In [1]: import numpy as np

In [2]: np.set_printoptions(suppress=True, linewidth=140)

In [3]: basis = np.array([[-3, 4, 4], [5, 5, 5], [5, 4, -3]])

In [4]: rng = np.random.default_rng(415443)

In [5]: W0 = (rng.random((33, 3)) < 0.25) @ basis

In [6]: print(W0)
[[ 0  0  0]
 [ 0  0  0]
 [ 5  4 -3]
 [ 2  8  1]
 [ 0  0  0]
 [ 0  0  0]
 [ 5  5  5]
 [ 5  4 -3]
 [ 0  0  0]
 [-3  4  4]
 [ 0  0  0]
 [ 0  0  0]
 [ 5  4 -3]
 [-3  4  4]
 [ 5  4 -3]
 [-3  4  4]
 [ 2  9  9]
 [ 2  8  1]
 [ 0  0  0]
 [ 0  0  0]
 [-3  4  4]
 [-3  4  4]
 [ 0  0  0]
 [ 5  5  5]
 [ 5  5  5]
 [ 0  0  0]
 [ 2  9  9]
 [ 2  9  9]
 [10  9  2]
 [ 5  5  5]
 [-3  4  4]
 [ 2  8  1]
 [ 7 13  6]]

In [7]: basis = W0[[12, 20]].astype(float)

In [8]: for _ in range(4):
   ...:     idx = np.linalg.norm(W0[:, None] - basis, axis=-1).argmin(axis=1)
   ...:     basis = np.array([W0[idx == j].mean(axis=0) for j in range(2)])
   ...: 

In [9]: print(idx)
[1 1 0 0 1 1 0 0 1 1 1 1 0 1 0 1 0 0 1 1 1 1 1 0 0 1 0 0 0 0 1 0 0]

In [10]: print(np.round(basis[1] - basis[0], 3))
[-5.371 -5.401 -1.463]

In [11]: print(np.abs(basis[1] - basis[0]).argmax())
1

In [12]: A2 = np.c_[W0[:, :1] @ np.array([[-2]]), np.array([1, -2, 2, -3, 2, -3, 3, -3, -1, -2, -3, -2, 0, -2, 1, -2, -1, 1, -1, 3, -1, -2, -1, 2, -1, -3, -2, 1, -3, -1, -3, 1, -3])]

In [13]: print(A2)
[[  0   1]
 [  0  -2]
 [-10   2]
 [ -4  -3]
 [  0   2]
 [  0  -3]
 [-10   3]
 [-10  -3]
 [  0  -1]
 [  6  -2]
 [  0  -3]
 [  0  -2]
 [-10   0]
 [  6  -2]
 [-10   1]
 [  6  -2]
 [ -4  -1]
 [ -4   1]
 [  0  -1]
 [  0   3]
 [  6  -1]
 [  6  -2]
 [  0  -1]
 [-10   2]
 [-10  -1]
 [  0  -3]
 [ -4  -2]
 [ -4   1]
 [-20  -3]
 [-10  -1]
 [  6  -3]
 [ -4   1]
 [-14  -3]]

In [14]: print(np.round(np.linalg.norm(np.linalg.qr(W0)[0].T @ A2, axis=0) ** 2 / ((A2 ** 2).sum(axis=0) + 1e-12), 3))
[1.    0.178]

In [15]: print(np.round(np.linalg.lstsq(W0, A2[:, 0])[0], 3) + 0)
[-2.  0.  0.]

In [16]: print(np.linalg.matrix_rank(A2))
2
